$ ipython --no-banner

In [1]: import numpy as np

In [2]: np.set_printoptions(suppress=True, linewidth=100)

In [3]: def rd(a):
   ...:     return np.round(a, 1) + 0
   ...: 

In [4]: K = np.loadtxt("block1.csv", delimiter=",")

In [5]: K
Out[5]: 
array([[ 3.,  2.,  0.,  3.],
       [ 3.,  1.,  0.,  3.],
       [ 3.,  2.,  1., -4.],
       [ 0.,  0.,  0.,  1.]])

In [6]: rd(np.linalg.det(2 * K)), rd(np.linalg.det(K))
Out[6]: (np.float64(-48.0), np.float64(-3.0))

In [7]: rd(np.linalg.eigvals(K))
Out[7]: array([ 1. , -0.6,  4.6,  1. ])

In [8]: np.einsum("ij,ji->", K, K)
Out[8]: np.float64(24.0)

In [9]: np.kron(np.eye(2, dtype=int), K)
Out[9]: 
array([[ 3.,  2.,  0.,  3.,  0.,  0.,  0.,  0.],
       [ 3.,  1.,  0.,  3.,  0.,  0.,  0.,  0.],
       [ 3.,  2.,  1., -4.,  0.,  0.,  0., -0.],
       [ 0.,  0.,  0.,  1.,  0.,  0.,  0.,  0.],
       [ 0.,  0.,  0.,  0.,  3.,  2.,  0.,  3.],
       [ 0.,  0.,  0.,  0.,  3.,  1.,  0.,  3.],
       [ 0.,  0.,  0., -0.,  3.,  2.,  1., -4.],
       [ 0.,  0.,  0.,  0.,  0.,  0.,  0.,  1.]])

In [10]: rd(np.linalg.det(K.T))
Out[10]: np.float64(-3.0)

In [11]: rd(np.poly(K))
Out[11]: array([ 1., -6.,  6.,  2., -3.])

In [12]: q, V = np.linalg.qr(K[:, :2])[0], np.linalg.qr(K[:, 2:])[0]

In [13]: sv = np.linalg.svd(q.T @ V, compute_uv=False)

In [14]: rd(np.degrees(np.arccos(sv.clip(0, 1))))
Out[14]: array([10.8, 60.3])

In [15]: arr = np.load("out9.npy")

In [16]: arr
Out[16]: 
array([[ 2,  2,  1, -1,  2, -1,  2,  2,  2, -1, -1,  0,  0,  2],
       [-2,  2,  0, -2, -1,  0, -1,  1, -2,  1,  2,  2,  0,  2],
       [-1, -1,  2,  0, -1,  2, -2, -2,  2,  2,  2,  2,  1,  1],
       [ 0,  1, -2, -1, -1, -2,  2,  1, -1, -1, -1,  1,  0,  2],
       [ 2, -2, -2,  2, -2, -1,  1, -1, -1,  2,  0,  2, -2,  1],
       [ 0,  1, -2, -2, -1,  2,  2,  2, -1,  1, -2,  2, -1,  0],
       [-1,  2,  2,  1, -1,  1, -2,  2,  2, -2,  1,  0,  2,  0],
       [ 1, -2, -1, -1, -2, -2,  0, -1, -2, -2,  0,  0,  1,  0],
       [-1,  0,  0,  2, -2, -1,  2,  0,  0,  2,  2, -1, -2,  2],
       [ 0, -2, -2,  1,  2,  1,  0, -2,  0,  0,  0,  0, -1,  1],
       [ 2, -2,  1,  1,  0,  1, -1,  1,  1,  2,  0, -2,  0,  0],
       [ 1,  0,  1, -2,  0,  1,  1, -2, -2,  1, -1, -1, -2, -2],
       [ 2,  0,  1,  2,  1,  0,  0,  0, -1, -2,  1, -1, -2,  0],
       [ 0,  2, -1, -1, -1,  2,  1, -1,  1,  1,  1, -2,  1, -2]])

In [17]: Y = np.linalg.inv(K)

In [18]: rd(np.linalg.det(K) * np.linalg.det(Y))
Out[18]: np.float64(1.0)

In [19]: rd(np.linalg.inv(Y))
Out[19]: 
array([[ 3.,  2.,  0.,  3.],
       [ 3.,  1.,  0.,  3.],
       [ 3.,  2.,  1., -4.],
       [ 0.,  0.,  0.,  1.]])

In [20]: rd(np.linalg.det(K) * Y)
Out[20]: 
array([[  1.,  -2.,   0.,   3.],
       [ -3.,   3.,   0.,   0.],
       [  3.,   0.,  -3., -21.],
       [  0.,   0.,   0.,  -3.]])

In [21]: K @ Y
Out[21]: 
array([[1., 0., 0., 0.],
       [0., 1., 0., 0.],
       [0., 0., 1., 0.],
       [0., 0., 0., 1.]])

In [22]: (np.abs(Y) > 1e-9).astype(int)
Out[22]: 
array([[1, 1, 0, 1],
       [1, 1, 0, 0],
       [1, 0, 1, 1],
       [0, 0, 0, 1]])

In [23]: rd(np.linalg.cond(K))
Out[23]: np.float64(46.6)

In [24]: rd(np.linalg.slogdet(K)[0])
Out[24]: np.float64(-1.0)

In [25]: Y = np.linalg.inv(arr)

In [26]: rd(np.linalg.det(arr) * np.linalg.det(Y))
Out[26]: np.float64(1.0)

In [27]: rd(np.linalg.slogdet(arr)[0])
Out[27]: np.float64(1.0)

In [28]: rd(np.linalg.cond(arr))
Out[28]: np.float64(80.4)

In [29]: np.allclose(Y, arr.T)
Out[29]: False

In [30]: w1 = np.array([[0, 2, 1, 0, 1],
    ...:     [0, 1, 1, 2, -2],
    ...:     [-2, 1, 1, -1, 2],
    ...:     [-1, 0, 2, 2, -2],
    ...:     [-2, 0, 1, 0, -1],
    ...:     [1, 0, 0, 1, 2],
    ...:     [2, -1, 1, 1, 2],
    ...:     [-2, 0, -1, -1, -2],
    ...:     [2, 1, -2, 1, 2],
    ...:     [1, -2, 0, -1, -1],
    ...:     [-1, -2, 2, 2, 0],
    ...:     [2, 1, 2, 0, -2],
    ...:     [-2, -2, 2, -1, 2],
    ...:     [-1, -1, -1, -2, 1]])

In [31]: coef = np.array([-2, 3, 1, -4, -2])

In [32]: act = np.maximum(arr @ w1 + coef, 0)

In [33]: (act > 0).astype(int)
Out[33]: 
array([[0, 1, 0, 0, 1],
       [0, 0, 1, 0, 0],
       [1, 0, 1, 0, 1],
       [1, 1, 0, 0, 0],
       [1, 1, 1, 0, 0],
       [1, 1, 0, 0, 0],
       [0, 1, 1, 1, 0],
       [0, 1, 1, 0, 1],
       [1, 0, 0, 1, 0],
       [1, 0, 0, 0, 0],
       [0, 1, 0, 0, 1],
       [1, 1, 0, 0, 1],
       [0, 1, 1, 1, 0],
       [1, 0, 1, 1, 1]])

In [34]: rd((act > 0).mean(axis=0))
Out[34]: array([0.6, 0.6, 0.5, 0.3, 0.4])

In [35]: act
Out[35]: 
array([[ 0, 12,  0,  0,  3],
       [ 0,  0,  4,  0,  0],
       [ 3,  0,  5,  0,  9],
       [ 3,  2,  0,  0,  0],
       [14,  2,  4,  0,  0],
       [15,  5,  0,  0,  0],
       [ 0,  7,  3,  1,  0],
       [ 0,  2,  2,  0,  3],
       [ 3,  0,  0,  1,  0],
       [ 3,  0,  0,  0,  0],
       [ 0,  2,  0,  0,  6],
       [ 7,  8,  0,  0,  4],
       [ 0, 12,  7,  4,  0],
       [ 7,  0,  1,  8,  8]])

In [36]: basis = np.array([[3, -1, 0], [-1, -1, -2], [1, -2, -4], [3, 4, 5], [0, -1, 0]])

In [37]: (act @ basis).round(6).argmax(axis=1)
Out[37]: array([0, 0, 0, 0, 0, 0, 0, 0, 0, 0, 0, 0, 0, 0])

In [38]: w1 @ basis
Out[38]: 
array([[ -1,  -5,  -8],
       [  6,   7,   4],
       [ -9,  -7, -11],
       [  5,   7,   2],
       [ -5,   1,  -4],
       [  6,   1,   5],
       [ 11,  -1,   3],
       [-10,   2,  -1],
       [  6,   3,  11],
       [  2,  -2,  -1],
       [  7,   7,   6],
       [  7,  -5, -10],
       [ -5,  -6,  -9],
       [ -9,  -5,  -4]])
